$ python3 -q
>>> import numpy as np
>>> import numpy.linalg as la
>>> np.set_printoptions(precision=2, suppress=True, linewidth=140)
>>> rng = np.random.default_rng(2388)
>>> mat = np.eye(3, dtype=int)[rng.permutation(3)]
>>> mat
array([[1, 0, 0],
       [0, 1, 0],
       [0, 0, 1]])
>>> np.sort(np.abs(la.eigvals(mat)))[::-1]
array([1., 1., 1.])
>>> la.matrix_power(mat, 2)
array([[1, 0, 0],
       [0, 1, 0],
       [0, 0, 1]])
>>> mat.sum(axis=1)
array([1, 1, 1])
>>> mat @ np.ones(3)
array([1., 1., 1.])
>>> p = np.eye(3)[2]
>>> for _ in range(4):
...     p = p @ mat
...     print(p.round(2))
... 
[0. 0. 1.]
[0. 0. 1.]
[0. 0. 1.]
[0. 0. 1.]
>>> E = np.load("w.npy")
>>> E
array([[ 2.,  1.,  1.,  3.,  0.,  1.],
       [ 0., -2.,  2.,  0.,  3.,  1.],
       [ 1., -1., -2.,  3.,  2.,  1.],
       [ 0.,  0.,  0., -1., -4.,  1.],
       [ 0.,  0.,  0.,  2., -9., -5.],
       [ 0.,  0.,  0.,  6.,  5., -6.]])
>>> vec = np.array([0, 1, 2, 1, 2, 1])
>>> target = E @ vec
>>> target
array([  7.,   9.,   3.,  -8., -21.,  10.])
>>> la.solve(E, E[:, 2])
array([ 0., -0.,  1.,  0., -0.,  0.])
>>> la.solve(E, 3 * target)
array([0., 3., 6., 3., 6., 3.])
>>> out = E[0, 0] * E[1:] - np.outer(E[1:, 0], E[0])
>>> out
array([[  0.,  -4.,   4.,   0.,   6.,   2.],
       [  0.,  -3.,  -5.,   3.,   4.,   1.],
       [  0.,   0.,   0.,  -2.,  -8.,   2.],
       [  0.,   0.,   0.,   4., -18., -10.],
       [  0.,   0.,   0.,  12.,  10., -12.]])
>>> la.matrix_rank(out), la.matrix_rank(E)
(np.int64(5), np.int64(6))
>>> np.flatnonzero(~out.round(6).any(axis=1))
array([], dtype=int64)
>>> E[:, 0] / E[0, 0]
array([1. , 0. , 0.5, 0. , 0. , 0. ])
>>> C2 = out.T @ out
>>> la.eigvalsh(C2)[::-1]
array([560.26, 402.68,  43.55,  24.63,   0.88,   0.  ])
>>> np.trace(C2), (out ** 2).sum()
(np.float64(1032.0), np.float64(1032.0))
>>> la.svd(out, compute_uv=False) ** 2
array([560.26, 402.68,  43.55,  24.63,   0.88])
>>> (out @ out.T).shape
(5, 5)
>>> vec = np.array([0, -2, -2, -3, -3, -2])
>>> target = E @ vec
>>> b, lr = np.zeros(6), 1 / la.norm(E, 2) ** 2
>>> for i in range(6):
...     b -= lr * E.T @ (E @ b - target)
...     if i % 2 == 0: print(i, round(la.norm(E @ b - target), 2))
... 
0 10.93
2 8.83
4 7.28
>>> b
array([-0.89, -0.22, -0.45, -1.75, -3.26, -0.91])
>>> np.round(la.cond(E), 2)
np.float64(48.58)
>>> vals, vecs = la.eigh(mat)
>>> la.svd(mat, compute_uv=False)
array([1., 1., 1.])
>>> vecs.T @ mat @ vecs
array([[1., 0., 0.],
       [0., 1., 0.],
       [0., 0., 1.]])
>>> la.eigvalsh(mat + -3 * np.eye(3))
array([-2., -2., -2.])
>>> vals
array([1., 1., 1.])
>>> vecs @ np.diag(vals) @ vecs.T
array([[1., 0., 0.],
       [0., 1., 0.],
       [0., 0., 1.]])
>>> vecs.T @ vecs
array([[1., 0., 0.],
       [0., 1., 0.],
       [0., 0., 1.]])
>>> arr = np.load("test1.npy")
>>> arr
array([[0, 1],
       [1, 0]])
>>> la.matrix_power(arr, 100)
array([[1, 0],
       [0, 1]])
>>> np.sort(np.abs(la.eigvals(arr)))[::-1]
array([1., 1.])
>>> arr @ np.ones(2)
array([1., 1.])
>>> arr.sum(axis=1)
array([1, 1])
>>> p = np.eye(2)[0]
>>> for _ in range(5):
...     p = p @ arr
...     print(p.round(2))
... 
[0. 1.]
[1. 0.]
[0. 1.]
[1. 0.]
[0. 1.]
>>> np.all(la.eigvalsh(arr) > 0)
np.False_
>>> try:
...     la.cholesky(arr)
... except la.LinAlgError as e:
...     print(e)
... 
Matrix is not positive definite
>>> np.round(la.eigvalsh(arr).min(), 2)
np.float64(-1.0)
>>> lab = rng.permutation(2)
>>> lab
array([1, 0])
>>> out = arr[lab][:, lab]
>>> np.diag(out)
array([0, 0])
>>> np.allclose(out, arr)
True
>>> out
array([[0, 1],
       [1, 0]])
>>> lab = rng.permutation(6)
>>> out = E[:, lab] * rng.choice([-1, 1], 6)
>>> out
array([[ 3., -0.,  1., -2., -1., -1.],
       [ 0., -3.,  2., -0., -1.,  2.],
       [ 3., -2., -2., -1., -1.,  1.],
       [-1.,  4.,  0., -0., -1., -0.],
       [ 2.,  9.,  0., -0.,  5., -0.],
       [ 6., -5.,  0., -0.,  6., -0.]])
>>> Uu, _, VT = la.svd(E.T @ out)
>>> np.round(Uu @ VT, 2) + 0
array([[ 0.,  0.,  0., -1.,  0.,  0.],
       [ 0.,  0.,  0.,  0.,  0., -1.],
       [ 0.,  0.,  1.,  0.,  0.,  0.],
       [ 1.,  0.,  0.,  0.,  0.,  0.],
       [ 0., -1.,  0.,  0.,  0.,  0.],
       [ 0.,  0.,  0.,  0., -1.,  0.]])
>>> lab
array([3, 4, 2, 0, 5, 1])
>>> np.round(la.lstsq(E, out)[0], 2) + 0
array([[ 0.,  0.,  0., -1.,  0.,  0.],
       [ 0.,  0.,  0.,  0.,  0., -1.],
       [ 0.,  0.,  1.,  0.,  0.,  0.],
       [ 1.,  0.,  0.,  0.,  0.,  0.],
       [ 0., -1.,  0.,  0.,  0.,  0.],
       [ 0.,  0.,  0.,  0., -1.,  0.]])
